>>> import numpy as np
>>> np.set_printoptions(precision=2, suppress=True, linewidth=160)
>>> M = np.load("arr.npy")
>>> print(M)
[[-20  -2  -5  -3  -1  -3]
 [  4  16  -3  -4  -1  -3]
 [  4   0   4  -5   5   5]
 [ -5  -4   3  16   0  -3]
 [  0  -1  -3  -3  16  -2]
 [ -4  -3  -1   3  -4  35]]
>>> C2 = M.T @ M
>>> print(np.trace(C2), (M ** 2).sum())
2732 2732
>>> print((M @ M.T).shape)
(6, 6)
>>> print(np.diag(C2))
[ 473  286   69  324  299 1281]
>>> print(np.linalg.eigvalsh(C2)[::-1])
[1333.4   581.35  367.13  305.91  126.76   17.45]
>>> K = np.load("case5.npy")
>>> print(K)
[[ 0  1  0  0  0]
 [ 0  0  1  0  0]
 [ 0  0  0  0 -3]
 [-3  0  0  0  0]
 [ 0  0  0 -2  0]]
>>> u = np.array([0, 0, 2, 0, 0])
>>> other = K + np.outer(u, np.eye(5)[3])
>>> print(np.linalg.matrix_rank(np.linalg.inv(other) - np.linalg.inv(K), tol=1e-8))
1
>>> print(np.linalg.matrix_rank(other - K))
1
>>> print(np.round(np.linalg.det(other) / np.linalg.det(K), 2), round(1 + np.linalg.solve(K, u)[3], 2))
1.0 1.0
>>> m1 = np.load("sample4.npy")
>>> print(m1)
[[ 0.02 -0.03  0.02  0.11 -0.13]
 [ 0.79 -0.95  0.31  0.94 -0.82]
 [ 4.11 -4.23  1.92  4.15 -4.09]
 [-2.29  2.32 -1.11 -2.17  2.18]
 [-0.24  0.29 -0.04 -0.45  0.45]
 [ 1.94 -2.17  1.14  2.08 -2.08]
 [-2.49  2.29 -1.15 -2.5   2.41]
 [-0.36  0.3  -0.14 -0.29  0.26]
 [-3.36  3.33 -1.57 -3.34  3.46]
 [ 0.21 -0.29  0.16  0.23 -0.19]
 [ 3.51 -3.73  1.92  3.56 -3.44]
 [ 0.28 -0.68  0.36  0.41 -0.51]
 [-1.42  1.5  -0.74 -1.57  1.66]
 [-0.96  1.32 -0.37 -1.03  1.26]
 [-1.71  1.56 -0.85 -1.68  1.89]
 [-2.58  2.6  -1.36 -2.76  2.72]
 [ 0.17 -0.06  0.19  0.17 -0.19]
 [ 3.04 -3.04  1.55  3.29 -3.31]]
>>> Xs = m1 - m1.mean(axis=0)
>>> Uu, s, Vt = np.linalg.svd(Xs, full_matrices=False)
>>> print(round((s ** 2).sum() ** 2 / (s ** 4).sum(), 2))
1.0
>>> print(Vt[0] * np.sign(Vt[0, np.abs(Vt[0]).argmax()]))
[-0.48  0.49 -0.24 -0.49  0.49]
>>> print(np.abs(Vt[0]).argmax())
4
